% python3 -q
>>> import numpy as np
>>> from numpy import linalg as LA
>>> np.set_printoptions(suppress=True, linewidth=160)
>>> feats = np.load("x.npy")
>>> feats
array([[ 1,  0,  0,  0,  0,  0],
       [ 3,  1,  0,  0,  0,  0],
       [ 3, -3,  1,  0,  0,  0],
       [-3,  3,  2,  1,  0,  0],
       [ 3, -1,  2,  3,  1,  0],
       [ 3,  0, -1,  2,  0,  1]])
>>> np.round(np.sort(LA.eigvals(feats)), 2)
array([1., 1., 1., 1., 1., 1.])
>>> feats @ feats
array([[ 1,  0,  0,  0,  0,  0],
       [ 6,  1,  0,  0,  0,  0],
       [-3, -6,  1,  0,  0,  0],
       [ 9,  0,  4,  1,  0,  0],
       [ 0,  1, 10,  6,  1,  0],
       [-3,  9,  2,  4,  0,  1]])
>>> np.prod(np.diag(feats)), round(LA.det(feats), 2)
(np.int64(1), np.float64(1.0))
>>> [int(LA.matrix_rank(LA.matrix_power(feats, p))) for p in range(1, 7)]
[6, 6, 6, 6, 6, 6]
>>> LA.matrix_rank(feats - feats[0, 0] * np.eye(6))
np.int64(4)
>>> def softmax(z):
...     e = np.exp(z - z.max(axis=-1, keepdims=True))
...     return e / e.sum(axis=-1, keepdims=True)
... 
>>> np.round(softmax(feats[3]), 2) + 0
array([0.  , 0.62, 0.23, 0.08, 0.03, 0.03])
>>> np.round(softmax(10 * feats[3]), 2) + 0
array([0., 1., 0., 0., 0., 0.])
>>> S = feats @ feats.T / np.sqrt(6)
>>> np.round(softmax(S)[3] @ feats, 2) + 0
array([-3.,  3.,  2.,  1.,  0.,  0.])
>>> W0 = np.loadtxt("run8.csv", delimiter=",")
>>> W0
array([[ 0.59, -0.66, -0.16],
       [ 0.98, -0.99, -0.48],
       [ 1.  , -1.  , -0.73],
       [-0.83,  0.89,  0.27],
       [ 0.  ,  0.  ,  0.  ],
       [-0.99,  1.  ,  0.54],
       [-0.99,  1.  ,  0.59],
       [ 0.69, -0.76, -0.2 ],
       [ 0.  ,  0.  ,  0.  ],
       [-0.47,  0.54,  0.12],
       [ 0.99, -1.  , -0.54],
       [ 0.59, -0.66, -0.16],
       [ 0.17, -0.2 , -0.04],
       [-0.33,  0.38,  0.08],
       [-0.91,  0.95,  0.35],
       [-0.83,  0.89,  0.27],
       [ 0.91, -0.95, -0.35],
       [ 0.77, -0.83, -0.24],
       [-0.17,  0.2 ,  0.04],
       [-0.94,  0.96,  0.38],
       [-1.  ,  1.  ,  0.81],
       [-0.33,  0.38,  0.08],
       [ 0.99, -1.  , -0.56],
       [ 0.17, -0.2 , -0.04]])
>>> # row 8 repeats row 4
>>> Xc = (W0 - W0.mean(axis=0)) / W0.std(axis=0)
>>> np.argwhere(np.abs(Xc) > 2)
array([[20,  2]])
>>> np.round(Xc.std(axis=0), 2)
array([1., 1., 1.])
>>> c = LA.lstsq(np.delete(Xc, 2, axis=1), Xc[:, 2])[0]
>>> c.round(2)
array([-7.49, -6.55])
>>> Xc = W0 - W0.mean(axis=0)
>>> left, s, vt = LA.svd(Xc, full_matrices=False)
>>> LA.matrix_rank(Xc)
np.int64(3)
>>> s.round(2)
array([5.5 , 0.59, 0.06])
>>> np.round((s ** 2).sum() ** 2 / (s ** 4).sum(), 2)
np.float64(1.02)
>>> np.round(s ** 2 / (s ** 2).sum(), 2) + 0
array([0.99, 0.01, 0.  ])
>>> np.abs(vt[0]).argmax()
np.int64(1)
>>> (np.sign(left[:, 0]) == np.sign(left[0, 0])).astype(int)
array([1, 1, 1, 0, 0, 0, 0, 1, 0, 0, 1, 1, 1, 0, 0, 0, 1, 1, 0, 0, 0, 0, 1, 1])
>>> np.round(vt[0] * np.sign(vt[0, np.abs(vt[0]).argmax()]), 2)
array([-0.66,  0.68,  0.32])
>>> A2 = np.c_[W0[:, :1] @ np.array([[2]]), np.array([-8, 2, 9, 5, 2, -2, -9, 3, -8, -1, -3, 4, 8, 4, -5, -8, 0, 8, 2, -5, 8, -1, 8, 1])]
>>> A2
array([[ 1.18, -8.  ],
       [ 1.96,  2.  ],
       [ 2.  ,  9.  ],
       [-1.66,  5.  ],
       [ 0.  ,  2.  ],
       [-1.98, -2.  ],
       [-1.98, -9.  ],
       [ 1.38,  3.  ],
       [ 0.  , -8.  ],
       [-0.94, -1.  ],
       [ 1.98, -3.  ],
       [ 1.18,  4.  ],
       [ 0.34,  8.  ],
       [-0.66,  4.  ],
       [-1.82, -5.  ],
       [-1.66, -8.  ],
       [ 1.82,  0.  ],
       [ 1.54,  8.  ],
       [-0.34,  2.  ],
       [-1.88, -5.  ],
       [-2.  ,  8.  ],
       [-0.66, -1.  ],
       [ 1.98,  8.  ],
       [ 0.34,  1.  ]])
>>> np.round(LA.norm(A2 - W0 @ LA.lstsq(W0, A2)[0], axis=0), 2) + 0
array([ 0.  , 24.88])
>>> np.round(LA.lstsq(W0, A2[:, 0])[0], 2) + 0
array([2., 0., 0.])
>>> f = np.array([2, -8, -2])
>>> np.round(np.correlate(W0[21], W0[3], "full"), 2)
array([-0.09, -0.19,  0.63, -0.24, -0.07])
>>> np.round(np.convolve(W0[21], f), 2)
array([-0.66,  3.4 , -2.22, -1.4 , -0.16])
>>> np.round(np.cross(W0[21, :3], W0[3, :3]), 2)
array([0.03, 0.02, 0.02])
>>> LA.matrix_rank(W0, rtol=0.1)
np.int64(2)
>>> round(LA.norm(W0, 2) / LA.norm(W0), 2)
np.float64(0.99)
